$ python -q
>>> import numpy as np
>>> from numpy import linalg as LA
>>> np.set_printoptions(precision=3, suppress=True, linewidth=120)
>>> K = np.load("case1.npy")
>>> K
array([[ 0.859,  0.711,  0.811,  0.159, -0.675,  0.975, -0.995, -0.995],
       [-0.696,  0.363,  0.905,  0.696, -0.96 , -0.831, -0.493, -0.711],
       [ 0.03 , -0.848, -0.962, -0.592,  0.945, -0.397,  0.827,  0.968],
       [-0.397, -0.397, -0.523, -0.478,  0.551, -0.658,  0.762,  0.68 ],
       [ 0.454, -0.701, -0.405,  0.949, -0.716,  0.371, -0.932,  0.658],
       [ 0.896,  0.959,  0.993,  0.592, -0.982,  0.992, -1.   , -1.   ],
       [-0.493,  0.735,  0.753,  0.508, -0.604, -0.31 ,  0.887,  0.397],
       [ 0.397, -0.945, -0.994, -0.291,  0.983,  0.01 ,  0.872,  0.997],
       [-0.226, -0.74 , -0.611,  0.   ,  0.139, -0.653, -0.291,  0.523],
       [-0.149,  0.149,  0.701,  0.749, -0.881, -0.197, -0.789, -0.578],
       [ 0.766,  0.388, -0.07 , -0.991,  0.901,  0.9  , -0.94 , -0.997],
       [-0.178,  0.273,  0.159, -0.731,  0.38 , -0.188,  0.397, -0.544],
       [-0.967,  0.598,  0.944, -0.874, -0.808, -0.994,  0.881, -0.909],
       [ 0.291, -0.876, -0.744, -0.168,  0.178, -0.245, -0.959, -0.354],
       [-0.617, -0.617,  0.565, -0.778, -0.753, -0.932, -0.978, -0.988],
       [-0.701,  0.932,  0.994, -0.319, -0.977, -0.647, -0.726, -0.998],
       [ 0.544, -0.585, -0.874,  0.523,  0.735,  0.635,  0.388,  0.954],
       [-0.998, -0.149,  0.976,  0.611, -0.996, -1.   ,  0.961,  0.363],
       [ 0.988, -0.598, -0.998, -0.207,  0.999,  0.999,  0.749,  0.996],
       [ 0.859, -0.848, -0.996, -0.977,  0.999,  0.896,  0.686,  0.9  ],
       [ 0.979,  0.1  , -0.675,  0.818,  0.551,  0.998, -0.973, -0.06 ],
       [-0.119, -0.664, -0.885,  0.478,  0.735, -0.345,  0.934,  0.992],
       [ 0.964, -0.291, -0.604, -0.598,  0.706,  0.991, -0.998, -0.982],
       [ 0.664, -0.493, -0.8  , -0.168,  0.77 ,  0.757, -0.454,  0.438],
       [-0.927, -0.617, -0.793,  0.197,  0.641, -0.988,  1.   ,  0.999],
       [-0.701,  0.09 ,  0.623, -0.943, -0.139, -0.898, -0.273, -0.968],
       [ 0.985, -0.454, -0.923,  0.701,  0.851,  0.998, -0.977,  0.38 ],
       [ 0.864, -0.843, -0.986,  0.711,  0.945,  0.926,  0.273,  0.995],
       [-0.789,  0.388,  0.879, -0.98 , -0.446, -0.937, -0.629, -0.997],
       [-0.11 , -0.711, -0.859, -0.647,  0.845, -0.485,  0.635,  0.804],
       [-0.867,  0.446,  0.744,  0.363, -0.744, -0.938,  0.949,  0.617],
       [ 0.254,  0.327,  0.851,  0.881, -0.956,  0.43 , -0.977, -0.901],
       [ 0.67 ,  0.611,  0.11 , -0.848,  0.726,  0.898, -0.462, -0.919]])
>>> proj = K @ LA.solve(K.T @ K, K.T)
>>> round(float(np.trace(proj)), 3)
8.0
>>> round(float(LA.norm(K, "nuc")), 3)
26.095
>>> round(LA.norm(K, 1), 3), np.round(LA.norm(K, np.inf), 3)
(np.float64(25.562), np.float64(7.414))
>>> feats = np.loadtxt("sample17.csv", delimiter=",")
>>> feats
array([[  0.843,   3.982,  -1.422,  -2.039,   1.137,  -2.383,  -5.26 ],
       [  0.816,  -4.697,  -0.259,   1.176,  -0.515,  -2.099,  -3.115],
       [ -3.894,   7.48 ,   2.572,  -4.355,   0.014,   4.996,   3.156],
       [  7.28 , -15.245,  -4.917,   8.522,   1.632,  -8.858,  -4.585],
       [ -4.961,   3.558,   6.436,  -2.576,  -3.116,   5.252,   3.044],
       [ -0.542,   4.005,  -0.577,  -2.135,   1.184,   2.132,   1.55 ],
       [  0.384,  -2.137,   0.218,  -0.275,  -1.577,  -0.845,  -2.606],
       [  0.239,   8.198,  -2.537,  -2.247,   2.34 ,  -0.588,  -1.63 ],
       [ -0.951,  -3.738,   1.252,   1.707,  -2.489,   1.333,   3.079],
       [ -3.352,   3.815,   3.203,  -3.13 ,  -1.072,   2.333,   0.248],
       [ -3.099,  15.559,   1.459,  -5.503,   6.863,   0.586,  -1.907],
       [  1.521,  -3.529,  -2.351,   1.419,  -0.394,  -2.475,  -1.297],
       [  1.871,  -8.35 ,  -1.906,   1.505,  -1.633,  -2.729,  -3.44 ],
       [  0.194,   5.7  ,  -0.461,  -0.711,   3.191,  -0.051,  -0.001],
       [  4.854,  -3.031,  -5.403,   1.795,   4.088,  -7.692,  -8.283],
       [  2.383,  -8.536,  -1.644,   3.05 ,  -0.837,  -4.833,  -4.657],
       [ -4.258,  13.087,   3.006,  -4.326,   1.722,   7.804,   8.44 ],
       [ -0.956,   2.526,   1.579,  -0.697,  -0.583,   2.564,   2.386],
       [  1.3  ,   7.779,  -1.57 ,   0.362,   4.531,  -1.817,  -0.304],
       [  2.99 , -12.562,  -2.214,   3.36 ,  -3.835,  -3.324,  -3.454],
       [  3.772, -15.373,  -3.3  ,   5.853,  -3.024,  -3.048,   0.155],
       [ -4.55 ,  13.069,   3.198,  -5.791,   1.082,   5.687,   1.803],
       [ -0.495,  -0.797,   0.815,   0.216,   0.565,  -0.108,   0.16 ],
       [ -0.581,  -1.023,   2.154,   0.179,  -0.389,  -0.485,  -1.44 ],
       [ -3.875,  10.496,   2.674,  -3.95 ,  -0.234,   7.151,   6.89 ],
       [ -1.054,   8.841,   1.104,  -2.998,   1.569,   0.366,  -2.606],
       [ -2.319,   6.826,   3.302,  -2.303,   1.569,   3.518,   2.748],
       [ -0.846,   3.21 ,   1.294,  -0.816,   2.373,  -1.329,  -2.883]])
>>> O, r_ = LA.qr(K)
>>> np.abs(np.diag(r_))
array([3.961, 3.43 , 1.946, 3.671, 1.235, 0.757, 3.098, 1.252])
>>> np.round(O.T @ O, 3) + 0
array([[1., 0., 0., 0., 0., 0., 0., 0.],
       [0., 1., 0., 0., 0., 0., 0., 0.],
       [0., 0., 1., 0., 0., 0., 0., 0.],
       [0., 0., 0., 1., 0., 0., 0., 0.],
       [0., 0., 0., 0., 1., 0., 0., 0.],
       [0., 0., 0., 0., 0., 1., 0., 0.],
       [0., 0., 0., 0., 0., 0., 1., 0.],
       [0., 0., 0., 0., 0., 0., 0., 1.]])
>>> O.shape, r_.shape
((33, 8), (8, 8))
>>> np.round(abs(r_[0, 0]), 3), np.round(LA.norm(K[:, 0]), 3)
(np.float64(3.961), np.float64(3.961))
>>> proj = feats @ LA.solve(feats.T @ feats, feats.T)
>>> proj @ feats[:, 0]
array([ 0.843,  0.816, -3.894,  7.28 , -4.961, -0.542,  0.384,  0.239, -0.951, -3.352, -3.099,  1.521,  1.871,  0.194,
        4.854,  2.383, -4.258, -0.956,  1.3  ,  2.99 ,  3.772, -4.55 , -0.495, -0.581, -3.875, -1.054, -2.319, -0.846])
>>> x0 = np.array([0, 1, 1, 2, 0, 1, 2])
>>> target = feats @ x0
>>> b, lr = np.zeros(7), 1 / LA.norm(feats, 2) ** 2
>>> for i in range(40):
...     b -= lr * feats.T @ (feats @ b - target)
...     if i % 10 == 0: print(i, round(LA.norm(feats @ b - target), 3))
... 
0 35.648
10 15.142
20 10.989
30 8.613
>>> round(LA.cond(feats), 3)
np.float64(67.59)
>>> gram = np.cov(K, rowvar=False)
>>> np.argwhere(np.triu(np.abs(np.corrcoef(K.T)) > 0.8, 1))
array([[0, 5],
       [1, 2],
       [2, 4]])
>>> np.median(K, axis=0)
array([ 0.03 , -0.291, -0.405, -0.168,  0.38 , -0.197, -0.291,  0.363])
>>> np.argsort(-K.std(axis=0).round(6), kind="stable")
array([7, 6, 2, 5, 4, 0, 3, 1])
>>> J = np.loadtxt("run6.csv", delimiter=",")
>>> J
array([[-0.125,  0.141,  0.71 ,  0.679],
       [-0.564, -0.759, -0.197,  0.26 ],
       [-0.438,  0.598, -0.556,  0.376],
       [ 0.689, -0.215, -0.386,  0.575]])
>>> # columns are unit length and at right angles
>>> other = J / np.sqrt((J ** 2).mean(axis=1, keepdims=True))
>>> LA.norm(other, axis=1)
array([2., 2., 2., 2.])
>>> other[1]
array([-1.127, -1.518, -0.394,  0.52 ])
>>> J - J.mean(axis=1, keepdims=True)
array([[-0.476, -0.21 ,  0.359,  0.327],
       [-0.249, -0.444,  0.118,  0.575],
       [-0.433,  0.603, -0.551,  0.381],
       [ 0.523, -0.381, -0.551,  0.409]])
>>> LA.pinv(J)
array([[-0.125, -0.564, -0.438,  0.689],
       [ 0.141, -0.759,  0.598, -0.215],
       [ 0.71 , -0.197, -0.556, -0.386],
       [ 0.679,  0.26 ,  0.376,  0.575]])
>>> LA.svd(J, compute_uv=False)
array([1., 1., 1., 1.])
>>> np.round(J.T @ J, 3) + 0
array([[1., 0., 0., 0.],
       [0., 1., 0., 0.],
       [0., 0., 1., 0.],
       [0., 0., 0., 1.]])
>>> LA.norm(J, axis=0)
array([1., 1., 1., 1.])
>>> np.round(J @ J.T, 3) + 0
array([[1., 0., 0., 0.],
       [0., 1., 0., 0.],
       [0., 0., 1., 0.],
       [0., 0., 0., 1.]])
>>> t = np.radians(180)
>>> r_ = np.eye(4)
>>> r_[2, 2] = r_[1, 1] = np.cos(t)
>>> r_[2, 1], r_[1, 2] = -np.sin(t), np.sin(t)
>>> r_.round(3) + 0
array([[ 1.,  0.,  0.,  0.],
       [ 0., -1.,  0.,  0.],
       [ 0.,  0., -1.,  0.],
       [ 0.,  0.,  0.,  1.]])
>>> other = J @ r_.T
>>> LA.svd(J, compute_uv=False), LA.svd(other, compute_uv=False)
(array([1., 1., 1., 1.]), array([1., 1., 1., 1.]))
>>> other
array([[-0.125, -0.141, -0.71 ,  0.679],
       [-0.564,  0.759,  0.197,  0.26 ],
       [-0.438, -0.598,  0.556,  0.376],
       [ 0.689,  0.215,  0.386,  0.575]])
>>> np.round(np.poly(J), 3) + 0
array([ 1.   ,  0.865,  0.   , -0.865, -1.   ])
>>> np.kron(np.eye(2, dtype=int), J)
array([[-0.125,  0.141,  0.71 ,  0.679, -0.   ,  0.   ,  0.   ,  0.   ],
       [-0.564, -0.759, -0.197,  0.26 , -0.   , -0.   , -0.   ,  0.   ],
       [-0.438,  0.598, -0.556,  0.376, -0.   ,  0.   , -0.   ,  0.   ],
       [ 0.689, -0.215, -0.386,  0.575,  0.   , -0.   , -0.   ,  0.   ],
       [-0.   ,  0.   ,  0.   ,  0.   , -0.125,  0.141,  0.71 ,  0.679],
       [-0.   , -0.   , -0.   ,  0.   , -0.564, -0.759, -0.197,  0.26 ],
       [-0.   ,  0.   , -0.   ,  0.   , -0.438,  0.598, -0.556,  0.376],
       [ 0.   , -0.   , -0.   ,  0.   ,  0.689, -0.215, -0.386,  0.575]])
>>> LA.eigvals(J)
array([ 1.   +0.j   , -0.432+0.902j, -0.432-0.902j, -1.   +0.j   ])
>>> round(LA.det(J.T), 3)
np.float64(-1.0)
>>> data = np.array([[2, 0, -1, 3], [0, 6, 3, -3], [0, 0, -6, -9], [0, 0, 0, -9]])
>>> # triangular, det is the product of the diagonal
>>> w, vecs = LA.eig(data)
>>> np.prod(w)
np.float64(648.0)
>>> data @ vecs[:, 0] - w[0] * vecs[:, 0]
array([0., 0., 0., 0.])
>>> np.sort(LA.eigvals(LA.inv(data)))
array([-0.167, -0.111,  0.167,  0.5  ])
>>> other = data ** -1
Traceback (most recent call last):
  File "<python-input-57>", line 1, in <module>
    other = data ** -1
            ~~~~~^^~~~
ValueError: Integers to negative integer powers are not allowed.
>>> other = LA.inv(data)
>>> other
array([[ 0.5  ,  0.   , -0.083,  0.25 ],
       [ 0.   ,  0.167,  0.083, -0.139],
       [-0.   , -0.   , -0.167,  0.167],
       [-0.   , -0.   , -0.   , -0.111]])
>>> round(LA.det(data) * LA.det(other), 3)
np.float64(1.0)
>>> np.round(LA.slogdet(data)[0], 3)
np.float64(1.0)
>>> gram = data.T @ data
>>> np.allclose(gram, gram.T)
True
>>> np.diag(gram)
array([  4,  36,  46, 180])
>>> np.trace(gram), (data ** 2).sum()
(np.int64(266), np.int64(266))
>>> rng = np.random.default_rng(557)
>>> z = rng.permutation(8)
>>> other = K[:, z] * rng.choice([-1, 1], 8)
>>> other
array([[-0.975,  0.995,  0.675, -0.811, -0.859,  0.711,  0.995, -0.159],
       [ 0.831,  0.711,  0.96 , -0.905,  0.696,  0.363,  0.493, -0.696],
       [ 0.397, -0.968, -0.945,  0.962, -0.03 , -0.848, -0.827,  0.592],
       [ 0.658, -0.68 , -0.551,  0.523,  0.397, -0.397, -0.762,  0.478],
       [-0.371, -0.658,  0.716,  0.405, -0.454, -0.701,  0.932, -0.949],
       [-0.992,  1.   ,  0.982, -0.993, -0.896,  0.959,  1.   , -0.592],
       [ 0.31 , -0.397,  0.604, -0.753,  0.493,  0.735, -0.887, -0.508],
       [-0.01 , -0.997, -0.983,  0.994, -0.397, -0.945, -0.872,  0.291],
       [ 0.653, -0.523, -0.139,  0.611,  0.226, -0.74 ,  0.291, -0.   ],
       [ 0.197,  0.578,  0.881, -0.701,  0.149,  0.149,  0.789, -0.749],
       [-0.9  ,  0.997, -0.901,  0.07 , -0.766,  0.388,  0.94 ,  0.991],
       [ 0.188,  0.544, -0.38 , -0.159,  0.178,  0.273, -0.397,  0.731],
       [ 0.994,  0.909,  0.808, -0.944,  0.967,  0.598, -0.881,  0.874],
       [ 0.245,  0.354, -0.178,  0.744, -0.291, -0.876,  0.959,  0.168],
       [ 0.932,  0.988,  0.753, -0.565,  0.617, -0.617,  0.978,  0.778],
       [ 0.647,  0.998,  0.977, -0.994,  0.701,  0.932,  0.726,  0.319],
       [-0.635, -0.954, -0.735,  0.874, -0.544, -0.585, -0.388, -0.523],
       [ 1.   , -0.363,  0.996, -0.976,  0.998, -0.149, -0.961, -0.611],
       [-0.999, -0.996, -0.999,  0.998, -0.988, -0.598, -0.749,  0.207],
       [-0.896, -0.9  , -0.999,  0.996, -0.859, -0.848, -0.686,  0.977],
       [-0.998,  0.06 , -0.551,  0.675, -0.979,  0.1  ,  0.973, -0.818],
       [ 0.345, -0.992, -0.735,  0.885,  0.119, -0.664, -0.934, -0.478],
       [-0.991,  0.982, -0.706,  0.604, -0.964, -0.291,  0.998,  0.598],
       [-0.757, -0.438, -0.77 ,  0.8  , -0.664, -0.493,  0.454,  0.168],
       [ 0.988, -0.999, -0.641,  0.793,  0.927, -0.617, -1.   , -0.197],
       [ 0.898,  0.968,  0.139, -0.623,  0.701,  0.09 ,  0.273,  0.943],
       [-0.998, -0.38 , -0.851,  0.923, -0.985, -0.454,  0.977, -0.701],
       [-0.926, -0.995, -0.945,  0.986, -0.864, -0.843, -0.273, -0.711],
       [ 0.937,  0.997,  0.446, -0.879,  0.789,  0.388,  0.629,  0.98 ],
       [ 0.485, -0.804, -0.845,  0.859,  0.11 , -0.711, -0.635,  0.647],
       [ 0.938, -0.617,  0.744, -0.744,  0.867,  0.446, -0.949, -0.363],
       [-0.43 ,  0.901,  0.956, -0.851, -0.254,  0.327,  0.977, -0.881],
       [-0.898,  0.919, -0.726, -0.11 , -0.67 ,  0.611,  0.462,  0.848]])
>>> U, _, VT = LA.svd(K.T @ other)
>>> np.round(U @ VT, 3) + 0
array([[ 0.,  0.,  0.,  0., -1.,  0.,  0.,  0.],
       [ 0.,  0.,  0.,  0.,  0.,  1.,  0.,  0.],
       [ 0.,  0.,  0., -1.,  0.,  0.,  0.,  0.],
       [ 0.,  0.,  0.,  0.,  0.,  0.,  0., -1.],
       [ 0.,  0., -1.,  0.,  0.,  0.,  0.,  0.],
       [-1.,  0.,  0.,  0.,  0.,  0.,  0.,  0.],
       [ 0.,  0.,  0.,  0.,  0.,  0., -1.,  0.],
       [ 0., -1.,  0.,  0.,  0.,  0.,  0.,  0.]])
>>> np.round(LA.lstsq(K, other)[0], 3) + 0
array([[ 0.,  0.,  0.,  0., -1.,  0.,  0.,  0.],
       [ 0.,  0.,  0.,  0.,  0.,  1.,  0.,  0.],
       [ 0.,  0.,  0., -1.,  0.,  0.,  0.,  0.],
       [ 0.,  0.,  0.,  0.,  0.,  0.,  0., -1.],
       [ 0.,  0., -1.,  0.,  0.,  0.,  0.,  0.],
       [-1.,  0.,  0.,  0.,  0.,  0.,  0.,  0.],
       [ 0.,  0.,  0.,  0.,  0.,  0., -1.,  0.],
       [ 0., -1.,  0.,  0.,  0.,  0.,  0.,  0.]])
